$ python -q
>>> import numpy as np
>>> np.set_printoptions(precision=2, suppress=True, linewidth=120)
>>> data = np.load("data.npy")
>>> data
array([[ 1,  0,  1,  3],
       [-2, -1, -3,  2],
       [-3,  2,  0,  3],
       [ 1,  3,  0,  1],
       [ 3,  3,  1,  2],
       [-3,  3, -1,  0],
       [ 1,  0,  0,  0],
       [ 1,  3,  0,  3],
       [-1, -2, -3, -3],
       [ 7,  3, 10, -3]])
>>> Ac = data - data.mean(axis=0)
>>> left, sigma, vt = np.linalg.svd(Ac, full_matrices=False)
>>> vt[0] * np.sign(vt[0, np.abs(vt[0]).argmax()])
array([ 0.6 ,  0.2 ,  0.75, -0.2 ])
>>> np.round(Ac.mean(axis=0), 2) + 0
array([0., 0., 0., 0.])
>>> print(np.abs(vt[-1]))
[0.51 0.54 0.62 0.25]
>>> (np.sign(left[:, 0]) == np.sign(left[0, 0])).astype(int)
array([1, 1, 1, 0, 0, 1, 1, 1, 1, 0])
>>> np.searchsorted(np.cumsum(sigma ** 2) / (sigma ** 2).sum(), 0.9) + 1
np.int64(3)
>>> round(float((sigma ** 2).sum() ** 2 / (sigma ** 4).sum()), 2)
1.85
>>> E = np.load("sample7.npy")
>>> E
array([[ 0., -1.,  0.],
       [ 1.,  0.,  0.],
       [ 0.,  0.,  1.]])
>>> # columns are unit length and at right angles
>>> left, sigma, vt = np.linalg.svd(E, full_matrices=False)
>>> sigma / sigma[0]
array([1., 1., 1.])
>>> np.allclose(left * sigma @ vt, E)
True
>>> left.T @ E @ vt.T
array([[1., 0., 0.],
       [0., 1., 0.],
       [0., 0., 1.]])
>>> print(left.T @ left)
[[1. 0. 0.]
 [0. 1. 0.]
 [0. 0. 1.]]
>>> np.cumsum(sigma ** 2) / np.sum(sigma ** 2)
array([0.33, 0.67, 1.  ])
>>> (sigma > 1e-8).sum()
np.int64(3)
>>> left.shape, sigma.shape, vt.shape
((3, 3), (3,), (3, 3))
